$ ipython --no-banner

In [1]: import numpy as np

In [2]: np.set_printoptions(precision=3, suppress=True, linewidth=160, sign=" ")

In [3]: cent = np.array([[-2, -2, -1], [2, -1, 1]])

In [4]: rng = np.random.default_rng(34)

In [5]: X = rng.normal(size=(21, 2)) @ cent + np.array([1, -2, 0])

In [6]: X
Out[6]: 
array([[-1.436, -0.662, -1.218],
       [-3.184, -7.63 , -2.092],
       [-0.703, -3.079, -0.851],
       [ 1.557, -2.453,  0.278],
       [-0.609, -1.781, -0.804],
       [ 0.751, -3.72 , -0.124],
       [-0.202, -1.044, -0.601],
       [ 0.743,  0.767, -0.129],
       [-0.255, -2.202, -0.628],
       [-2.518, -2.854, -1.759],
       [-0.398, -3.478, -0.699],
       [ 4.227, -1.907,  1.613],
       [ 2.279, -3.092,  0.64 ],
       [-0.193, -4.677, -0.597],
       [ 2.346, -1.211,  0.673],
       [-2.256, -3.386, -1.628],
       [-0.483, -2.896, -0.741],
       [ 0.84 , -0.475, -0.08 ],
       [ 2.633,  0.427,  0.816],
       [-3.712, -0.781, -2.356],
       [ 2.215, -1.407,  0.607]])

In [7]: x = np.array([1, 0, -2])

In [8]: y = X @ x

In [9]: np.round(np.linalg.pinv(X) @ X, 3) + 0
Out[9]: 
array([[ 1.,  0.,  0.],
       [ 0.,  1.,  0.],
       [ 0.,  0.,  1.]])

In [10]: np.round(np.linalg.solve(X.T @ X, X.T @ y), 3) + 0
Out[10]: array([ 1.,  0., -2.])

In [11]: y = y + 0.05 * rng.normal(size=21)

In [12]: y
Out[12]: 
array([ 0.98 ,  1.037,  0.959,  1.035,  1.04 ,  1.019,  0.962,  1.087,  0.987,  1.024,  0.951,  0.964,  1.018,  0.93 ,  1.021,  1.085,  0.929,  0.984,  1.041,
        0.981,  1.039])

In [13]: coef, *_ = np.linalg.lstsq(X, y)

In [14]: coef
Out[14]: array([ 1.012,  0.004, -2.024])

In [15]: np.round(X.T @ (y - X @ coef), 3) + 0
Out[15]: array([ 0.,  0.,  0.])

In [16]: Ac = X - X.mean(axis=0)

In [17]: vecs = np.linalg.svd(Ac)[2][:2]

In [18]: B = Ac - Ac @ vecs.T @ vecs

In [19]: np.round(np.linalg.norm(B) / np.linalg.norm(Ac), 3)
Out[19]: np.float64(0.0)

In [20]: np.round(np.cov(Ac @ vecs.T, rowvar=False), 3) + 0
Out[20]: 
array([[ 6.133,  0.   ],
       [ 0.   ,  2.559]])

In [21]: idx = X[:, 1] > np.median(X[:, 1])

In [22]: r0 = X[idx].mean(axis=0) - X[~idx].mean(axis=0)

In [23]: np.argsort(-np.abs(r0).round(6), kind="stable")
Out[23]: array([ 1,  0,  2])

In [24]: ((X - X.mean(axis=0)) @ r0 > 0).astype(int)
Out[24]: array([ 1,  0,  0,  1,  1,  0,  1,  1,  0,  0,  0,  1,  1,  0,  1,  0,  0,  1,  1,  0,  1])

In [25]: r0
Out[25]: array([ 1.196,  2.78 ,  0.598])

In [26]: round(float((((X - X.mean(axis=0)) @ r0 > 0) == idx).mean()), 3)
Out[26]: 0.857

In [27]: Ac = (X - X.mean(axis=0)) / X.std(axis=0)

In [28]: Ac.std(axis=0)
Out[28]: array([ 1.,  1.,  1.])

In [29]: coef = np.linalg.lstsq(np.delete(Ac, 0, axis=1), Ac[:, 0])[0]

In [30]: coef.round(3) + 0
Out[30]: array([ 0.,  1.])

In [31]: 1 - np.var(Ac[:, 0] - np.delete(Ac, 0, axis=1) @ coef)
Out[31]: np.float64(1.0)

In [32]: Q, R = np.linalg.qr(X)

In [33]: Q @ R
Out[33]: 
array([[-1.436, -0.662, -1.218],
       [-3.184, -7.63 , -2.092],
       [-0.703, -3.079, -0.851],
       [ 1.557, -2.453,  0.278],
       [-0.609, -1.781, -0.804],
       [ 0.751, -3.72 , -0.124],
       [-0.202, -1.044, -0.601],
       [ 0.743,  0.767, -0.129],
       [-0.255, -2.202, -0.628],
       [-2.518, -2.854, -1.759],
       [-0.398, -3.478, -0.699],
       [ 4.227, -1.907,  1.613],
       [ 2.279, -3.092,  0.64 ],
       [-0.193, -4.677, -0.597],
       [ 2.346, -1.211,  0.673],
       [-2.256, -3.386, -1.628],
       [-0.483, -2.896, -0.741],
       [ 0.84 , -0.475, -0.08 ],
       [ 2.633,  0.427,  0.816],
       [-3.712, -0.781, -2.356],
       [ 2.215, -1.407,  0.607]])

In [34]: feats = np.load("x.npy")

In [35]: feats
Out[35]: 
array([[-0.477, -0.261,  0.839],
       [ 0.572, -0.817,  0.071],
       [ 0.667,  0.514,  0.539]])

In [36]: # orthonormal columns

In [37]: proj = np.triu(np.array([[2, -2, 1], [-2, -2, -1], [1, -1, -1]]), 1) + np.eye(3)

In [38]: B = proj @ feats @ np.linalg.inv(proj)

In [39]: np.poly(B)
Out[39]: array([ 1.   ,  0.755, -0.755, -1.   ])

In [40]: proj @ feats - feats @ proj
Out[40]: 
array([[-0.477,  1.195,  0.613],
       [-0.667,  0.63 , -1.928],
       [ 0.   ,  1.335, -0.154]])

In [41]: np.round(feats.T @ feats, 3) + 0
Out[41]: 
array([[ 1.,  0.,  0.],
       [ 0.,  1.,  0.],
       [ 0.,  0.,  1.]])

In [42]: round(feats[:, 2] @ feats[:, 0], 3)
Out[42]: np.float64(-0.0)

In [43]: np.linalg.pinv(feats)
Out[43]: 
array([[-0.477,  0.572,  0.667],
       [-0.261, -0.817,  0.514],
       [ 0.839,  0.071,  0.539]])

In [44]: np.linalg.svd(feats, compute_uv=False)
Out[44]: array([ 1.,  1.,  1.])

In [45]: G = feats.T @ feats

In [46]: np.linalg.eigvalsh(G)[::-1]
Out[46]: array([ 1.,  1.,  1.])

In [47]: np.diag(G)
Out[47]: array([ 1.,  1.,  1.])

In [48]: A = 0.7 ** np.abs(np.subtract.outer(np.arange(4), np.arange(4)))

In [49]: A
Out[49]: 
array([[ 1.   ,  0.7  ,  0.49 ,  0.343],
       [ 0.7  ,  1.   ,  0.7  ,  0.49 ],
       [ 0.49 ,  0.7  ,  1.   ,  0.7  ],
       [ 0.343,  0.49 ,  0.7  ,  1.   ]])

In [50]: # symmetric

In [51]: A @ A
Out[51]: 
array([[ 1.848,  1.911,  1.71 ,  1.372],
       [ 1.911,  2.22 ,  2.086,  1.71 ],
       [ 1.71 ,  2.086,  2.22 ,  1.911],
       [ 1.372,  1.71 ,  1.911,  1.848]])

In [52]: np.allclose(A, A.T)
Out[52]: True

In [53]: np.trace(A)
Out[53]: np.float64(4.0)

In [54]: np.round(np.linalg.det(A), 3)
Out[54]: np.float64(0.133)

In [55]: r0 = np.array([2, 0, 0, 1]) + 0.5

In [56]: m1 = np.outer(r0, r0) / (r0 @ r0)

In [57]: m1
Out[57]: 
array([[ 0.694,  0.139,  0.139,  0.417],
       [ 0.139,  0.028,  0.028,  0.083],
       [ 0.139,  0.028,  0.028,  0.083],
       [ 0.417,  0.083,  0.083,  0.25 ]])

In [58]: # columns 1 and 2 are equal

In [59]: rank = np.linalg.matrix_rank(m1)

In [60]: rank
Out[60]: np.int64(1)

In [61]: ns = np.linalg.svd(m1)[2][rank:].T

In [62]: ns.shape
Out[62]: (4, 3)

In [63]: np.linalg.matrix_rank(m1.T @ m1), np.linalg.matrix_rank(m1 @ m1.T)
Out[63]: (np.int64(1), np.int64(1))

In [64]: [int(np.linalg.matrix_rank(m1[:i])) for i in range(1, len(m1) + 1)]
Out[64]: [1, 1, 1, 1]

In [65]: np.round(m1 @ ns, 3) + 0
Out[65]: 
array([[ 0.,  0.,  0.],
       [ 0.,  0.,  0.],
       [ 0.,  0.,  0.],
       [ 0.,  0.,  0.]])

In [66]: F = np.load("sample19.npy")

In [67]: F
Out[67]: 
array([[ 1, -1,  1, -1],
       [ 1,  0,  0,  0]])

In [68]: idx = rng.permutation(4)

In [69]: idx
Out[69]: array([ 3,  0,  1,  2])

In [70]: B = A[idx][:, idx]

In [71]: B
Out[71]: 
array([[ 1.   ,  0.343,  0.49 ,  0.7  ],
       [ 0.343,  1.   ,  0.7  ,  0.49 ],
       [ 0.49 ,  0.7  ,  1.   ,  0.7  ],
       [ 0.7  ,  0.49 ,  0.7  ,  1.   ]])

In [72]: np.allclose(B, A)
Out[72]: False

In [73]: np.sort(np.abs(np.linalg.eigvals(B)))
Out[73]: array([ 0.203,  0.318,  0.754,  2.725])

In [74]: B = F[0, 0] * F[1:] - np.outer(F[1:, 0], F[0])

In [75]: B
Out[75]: array([[ 0,  1, -1,  1]])

In [76]: np.linalg.matrix_rank(B), np.linalg.matrix_rank(F)
Out[76]: (np.int64(1), np.int64(2))

In [77]: np.count_nonzero(F)
Out[77]: np.int64(5)

In [78]: np.linalg.matrix_rank(F)
Out[78]: np.int64(2)

In [79]: E = np.load("mat.npy")

In [80]: E
Out[80]: 
array([[ 0,  1],
       [ 1,  0]])

In [81]: # symmetric

In [82]: Q = feats.astype(float).copy()

In [83]: for j in range(3):
    ...:     Q[:, j] -= Q[:, :j] @ (Q[:, :j].T @ Q[:, j])
    ...:     Q[:, j] /= np.linalg.norm(Q[:, j])
    ...: 

In [84]: np.round(Q.T @ Q, 3) + 0
Out[84]: 
array([[ 1.,  0.,  0.],
       [ 0.,  1.,  0.],
       [ 0.,  0.,  1.]])

In [85]: Q
Out[85]: 
array([[-0.477, -0.261,  0.839],
       [ 0.572, -0.817,  0.071],
       [ 0.667,  0.514,  0.539]])

In [86]: vals, vecs = np.linalg.eigh(E)

In [87]: vals.sum(), np.trace(E)
Out[87]: (np.float64(0.0), np.int64(0))

In [88]: np.abs(vecs[:, -1]).round(6).argmax()
Out[88]: np.int64(0)

In [89]: np.round(vecs.T @ E @ vecs, 3) + 0
Out[89]: 
array([[-1.,  0.],
       [ 0.,  1.]])

In [90]: np.round(vecs @ np.diag(vals) @ vecs.T, 3) + 0
Out[90]: 
array([[ 0.,  1.],
       [ 1.,  0.]])

In [91]: np.abs(vecs[:, -1])
Out[91]: array([ 0.707,  0.707])

In [92]: np.linalg.eigvalsh(E @ E)
Out[92]: array([ 1.,  1.])

In [93]: [round(float(np.linalg.det(E[:i, :i])), 2) + 0 for i in range(1, 3)]
Out[93]: [0.0, -1.0]

In [94]: E.sum(axis=1)
Out[94]: array([ 1,  1])

In [95]: E @ np.ones(2)
Out[95]: array([ 1.,  1.])

In [96]: p = np.eye(2)[1]

In [97]: for _ in range(6):
    ...:     p = p @ E
    ...:     print(p.round(3))
    ...: 
[ 1.  0.]
[ 0.  1.]
[ 1.  0.]
[ 0.  1.]
[ 1.  0.]
[ 0.  1.]

In [98]: theta = np.sort(rng.uniform(-2, 2, 19))

In [99]: K = np.c_[theta, theta ** 2, theta ** 3] @ np.array([[-1, -3, 3], [1, 0, -3], [-2, 3, -3]])

In [100]: K
Out[100]: 
array([[  8.881,  -4.063,  -1.835],
       [  6.125,  -1.608,  -2.729],
       [  5.06 ,  -0.76 ,  -2.926],
       [  4.34 ,  -0.233,  -2.992],
       [  3.327,   0.422,  -2.964],
       [  1.7  ,   1.112,  -2.442],
       [  1.278,   1.155,  -2.14 ],
       [  0.552,   0.916,  -1.278],
       [  0.4  ,   0.772,  -1.005],
       [  0.133,   0.344,  -0.385],
       [ -0.088,  -0.285,   0.257],
       [ -0.146,  -0.481,   0.399],
       [ -0.233,  -0.741,   0.529],
       [ -0.613,  -1.154,   0.185],
       [ -4.543,   3.469,  -9.02 ],
       [ -9.114,  10.377, -19.37 ],
       [ -9.663,  11.225, -20.581],
       [-11.763,  14.493, -25.174],
       [-12.137,  15.08 , -25.988]])

In [101]: r0, g = K[7], K[1]

In [102]: round(r0 @ g, 3)
Out[102]: np.float64(5.392)

In [103]: np.round(r0 @ r0, 3)
Out[103]: np.float64(2.776)

In [104]: p = (r0 @ g) / (r0 @ r0) * r0

In [105]: g - p
Out[105]: array([ 5.054, -3.388, -0.247])

In [106]: round((g - p) @ r0, 3)
Out[106]: np.float64(0.0)

In [107]: p
Out[107]: array([ 1.071,  1.779, -2.482])

In [108]: np.outer(r0, g)
Out[108]: 
array([[ 3.378, -0.887, -1.505],
       [ 5.611, -1.473, -2.5  ],
       [-7.827,  2.055,  3.487]])
